In [1]: import numpy as np

In [2]: np.set_printoptions(precision=2, suppress=True, linewidth=120)

In [3]: def rnd(a):
   ...:     return np.round(a, 2) + 0
   ...: 

In [4]: m1 = np.load("case7.npy")

In [5]: m1
Out[5]: 
array([[-1.7, -0.5,  1.9, -0.5,  0.9,  0.9, -1. ,  0.4],
       [-1. ,  1.8, -1.2,  0.1, -0.8, -0.2, -1.3, -0.8],
       [-0.2, -0.5, -0.2,  0.3,  0.6,  1.4, -1.3, -0.4],
       [ 1.6,  1.2, -0.2,  0.5, -0.1, -0.5, -0.9, -0.8],
       [-0.2,  0. ,  0.8, -0.7, -0.9, -1.2, -0.6,  1.6],
       [-1.2,  0.3,  0. ,  1.3,  0.2,  1.1, -1.4, -0.2],
       [-0.2,  0.4,  0.6,  0.2, -0.4,  0.3, -0.6, -0.1],
       [-0.1,  0.6,  0.2,  0.2, -0.4,  0.5, -0.7,  1. ],
       [ 0.1, -0.2, -0.7,  0.6, -1. ,  0. ,  0.2, -0.9],
       [ 0. , -0.9,  0.2, -0.2,  0.9, -2.9, -0.5,  0. ],
       [ 3.5, -1.5,  8. , -3.5,  1.5,  0. ,  8.5,  3. ]])

In [6]: rng = np.random.default_rng(70)

In [7]: B = m1 + rng.integers(-2, 3, (11, 1)) @ rng.integers(-2, 3, (1, 8))

In [8]: rnd(B)
Out[8]: 
array([[-1.7, -0.5,  0.9,  0.5, -1.1, -1.1,  0. , -0.6],
       [-1. ,  1.8, -0.2, -0.9,  1.2,  1.8, -2.3,  0.2],
       [-0.2, -0.5,  0.8, -0.7,  2.6,  3.4, -2.3,  0.6],
       [ 1.6,  1.2, -1.2,  1.5, -2.1, -2.5,  0.1, -1.8],
       [-0.2,  0. ,  1.8, -1.7,  1.1,  0.8, -1.6,  2.6],
       [-1.2,  0.3,  1. ,  0.3,  2.2,  3.1, -2.4,  0.8],
       [-0.2,  0.4,  2.6, -1.8,  3.6,  4.3, -2.6,  1.9],
       [-0.1,  0.6, -1.8,  2.2, -4.4, -3.5,  1.3, -1. ],
       [ 0.1, -0.2, -2.7,  2.6, -5. , -4. ,  2.2, -2.9],
       [ 0. , -0.9, -0.8,  0.8, -1.1, -4.9,  0.5, -1. ],
       [ 3.5, -1.5,  8. , -3.5,  1.5,  0. ,  8.5,  3. ]])

In [9]: np.linalg.matrix_rank(B - m1, tol=1e-8)
Out[9]: np.int64(1)

In [10]: np.abs(B - m1).sum(axis=1)
Out[10]: array([ 8.,  8.,  8.,  8.,  8.,  8., 16., 16., 16.,  8.,  0.])

In [11]: rnd(np.linalg.svd(B - m1, compute_uv=False))
Out[11]: array([15.1,  0. ,  0. ,  0. ,  0. ,  0. ,  0. ,  0. ])

In [12]: rnd(B - m1)
Out[12]: 
array([[ 0.,  0., -1.,  1., -2., -2.,  1., -1.],
       [ 0.,  0.,  1., -1.,  2.,  2., -1.,  1.],
       [ 0.,  0.,  1., -1.,  2.,  2., -1.,  1.],
       [ 0.,  0., -1.,  1., -2., -2.,  1., -1.],
       [ 0.,  0.,  1., -1.,  2.,  2., -1.,  1.],
       [ 0.,  0.,  1., -1.,  2.,  2., -1.,  1.],
       [ 0.,  0.,  2., -2.,  4.,  4., -2.,  2.],
       [ 0.,  0., -2.,  2., -4., -4.,  2., -2.],
       [ 0.,  0., -2.,  2., -4., -4.,  2., -2.],
       [ 0.,  0., -1.,  1., -2., -2.,  1., -1.],
       [ 0.,  0.,  0.,  0.,  0.,  0.,  0.,  0.]])

In [13]: def softmax(z):
    ...:     e = np.exp(z - z.max(axis=-1, keepdims=True))
    ...:     return e / e.sum(axis=-1, keepdims=True)
    ...: 

In [14]: rnd(softmax(m1).sum(axis=1))
Out[14]: array([1., 1., 1., 1., 1., 1., 1., 1., 1., 1., 1.])

In [15]: rnd(softmax(m1[4] + 5))
Out[15]: array([0.08, 0.09, 0.21, 0.05, 0.04, 0.03, 0.05, 0.46])

In [16]: rnd(softmax(10 * m1[4]))
Out[16]: array([0., 0., 0., 0., 0., 0., 0., 1.])

In [17]: S = m1 @ m1.T / np.sqrt(8)

In [18]: softmax(S).round(6).argmax(axis=1)
Out[18]: array([ 0,  1,  2,  3, 10,  5,  5,  7,  8,  9, 10])

In [19]: rnd(softmax(S)[4] @ m1)
Out[19]: array([ 0.95, -0.48,  2.96, -1.33,  0.28, -0.55,  2.31,  1.48])

In [20]: B = np.array([[4, -5, 1],
    ...:     [-1, -1, -4],
    ...:     [-3, -1, 3],
    ...:     [-2, 5, -4],
    ...:     [-1, -4, 1],
    ...:     [1, 1, 3],
    ...:     [1, -5, 5],
    ...:     [-2, 2, 1]])

In [21]: np.linalg.matrix_rank(np.vstack([m1, B.T]))
Out[21]: np.int64(8)

In [22]: np.vstack([m1, B.T]).shape
Out[22]: (14, 8)

In [23]: rnd(np.einsum("ij,ij->i", m1, m1))
Out[23]: array([  9.78,   8.7 ,   4.59,   6.  ,   6.34,   6.47,   1.22,   2.35,   2.75,  10.36, 174.25])

In [24]: np.linalg.matrix_rank(m1 @ B)
Out[24]: np.int64(3)

In [25]: proj = m1 @ np.linalg.solve(m1.T @ m1, m1.T)

In [26]: rnd(proj @ m1[:, 7])
Out[26]: array([ 0.4, -0.8, -0.4, -0.8,  1.6, -0.2, -0.1,  1. , -0.9,  0. ,  3. ])

In [27]: X = np.array([[-9.26, -2.58, 4.04],
    ...:     [-1.63, 0.15, -1.13],
    ...:     [-0.78, 0.46, -1.17],
    ...:     [-0.41, 0.49, -0.9],
    ...:     [-0.05, 0.1, -0.11],
    ...:     [0.07, -0.13, 0.12],
    ...:     [2.91, -3.22, -0.31],
    ...:     [3.41, -3.6, -0.62],
    ...:     [5.92, -5.18, -2.36],
    ...:     [6.78, -5.66, -3.02],
    ...:     [8.95, -6.77, -4.73],
    ...:     [9.37, -6.97, -5.07],
    ...:     [11.63, -8.01, -6.94]])

In [28]: W2 = X[[12, 6]].astype(float)

In [29]: for _ in range(3):
    ...:     lab = np.linalg.norm(X[:, None] - W2, axis=-1).argmin(axis=1)
    ...:     W2 = np.array([X[lab == j].mean(axis=0) for j in range(2)])
    ...: 

In [30]: lab
Out[30]: array([1, 1, 1, 1, 1, 1, 1, 1, 0, 0, 0, 0, 0])

In [31]: np.bincount(lab)
Out[31]: array([5, 8])

In [32]: rnd(W2)
Out[32]: 
array([[ 8.53, -6.52, -4.42],
       [-0.72, -1.04, -0.01]])

In [33]: np.abs(W2[1] - W2[0]).argmax()
Out[33]: np.int64(0)

In [34]: rnd(W2[1] - W2[0])
Out[34]: array([-9.25,  5.48,  4.41])

In [35]: W0 = np.loadtxt("mat.csv", delimiter=",")

In [36]: W0
Out[36]: 
array([[ 0.91,  0.16,  0.13,  1.17,  0.16,  0.07,  0.98, -2.15],
       [-0.66,  0.47, -0.21, -1.22, -0.17, -0.65, -0.45,  2.16],
       [-0.15,  0.27,  0.28,  0.69,  0.03,  0.42,  0.38, -2.52],
       [ 1.64,  1.88,  1.54,  0.5 , -0.37, -1.34,  1.56, -0.23],
       [-1.11, -0.49, -1.09, -1.1 ,  0.22, -0.35, -0.69,  4.17],
       [-0.09, -0.21, -0.16, -0.09,  0.28,  0.2 , -0.08,  0.48],
       [-1.69, -0.51, -0.67, -0.9 , -0.15,  0.34, -1.21,  2.33],
       [-1.26,  0.93,  0.02, -0.19, -0.35, -0.4 , -0.24,  1.88],
       [-0.79, -0.29, -0.65,  0.13,  0.08,  0.23, -0.21,  0.44],
       [ 1.18,  0.37,  0.35, -0.04,  0.14, -0.61,  0.62,  0.45],
       [ 1.54,  0.18,  0.82,  1.65,  0.02,  0.36,  1.29, -3.74],
       [ 0.06, -0.55, -0.36,  0.64,  0.15,  0.53,  0.1 , -0.9 ],
       [ 0.3 , -0.38, -0.35, -0.67,  0.1 , -0.52, -0.19,  3.26],
       [ 1.04,  2.42,  1.83,  0.99, -0.55, -1.03,  1.49, -1.76]])

In [37]: Q, evecs = np.linalg.qr(W0[:, :3])[0], np.linalg.qr(W0[:, 3:])[0]

In [38]: s = np.linalg.svd(Q.T @ evecs, compute_uv=False)

In [39]: rnd(s)
Out[39]: array([1.  , 0.92, 0.84])

In [40]: (s > 0.9).sum()
Out[40]: np.int64(2)

In [41]: M = np.loadtxt("w.csv", delimiter=",")

In [42]: M
Out[42]: 
array([[-3.,  6.,  0.,  0.,  0.,  0.],
       [ 7., -2.,  0.,  0.,  0.,  0.],
       [-6., -3.,  0.,  0.,  0.,  0.],
       [ 0.,  0., -3.,  6.,  0.,  0.],
       [ 0.,  0.,  7., -2.,  0.,  0.],
       [ 0.,  0., -6., -3.,  0.,  0.],
       [ 0.,  0.,  0.,  0., -3.,  6.],
       [ 0.,  0.,  0.,  0.,  7., -2.],
       [ 0.,  0.,  0.,  0., -6., -3.]])

In [43]: Q, evecs = np.linalg.qr(M[:, :2])[0], np.linalg.qr(M[:, 2:])[0]

In [44]: s = np.linalg.svd(Q.T @ evecs, compute_uv=False)

In [45]: rnd(np.linalg.norm(Q @ Q.T - evecs @ evecs.T, 2))
Out[45]: np.float64(1.0)

In [46]: (s > 0.9).sum()
Out[46]: np.int64(0)

In [47]: np.degrees(np.arccos(s.clip(0, 1)))
Out[47]: array([90., 90.])

In [48]: vec = np.array([2, 5, 1, -3, -2, 5])

In [49]: y = M @ vec

In [50]: rnd(np.linalg.pinv(M) @ M)
Out[50]: 
array([[1., 0., 0., 0., 0., 0.],
       [0., 1., 0., 0., 0., 0.],
       [0., 0., 1., 0., 0., 0.],
       [0., 0., 0., 1., 0., 0.],
       [0., 0., 0., 0., 1., 0.],
       [0., 0., 0., 0., 0., 1.]])

In [51]: y
Out[51]: array([ 24.,   4., -27., -21.,  13.,   3.,  36., -24.,  -3.])

In [52]: rnd(np.linalg.lstsq(M, y)[0])
Out[52]: array([ 2.,  5.,  1., -3., -2.,  5.])

In [53]: y = y + 0.02 * rng.normal(size=9)

In [54]: rnd(y)
Out[54]: array([ 24.01,   4.03, -27.02, -21.01,  13.02,   2.99,  36.03, -24.01,  -3.01])

In [55]: b, *_ = np.linalg.lstsq(M, y)

In [56]: rnd(M.T @ (y - M @ b))
Out[56]: array([0., 0., 0., 0., 0., 0.])

In [57]: rnd(np.linalg.norm(y - M @ b))
Out[57]: np.float64(0.01)
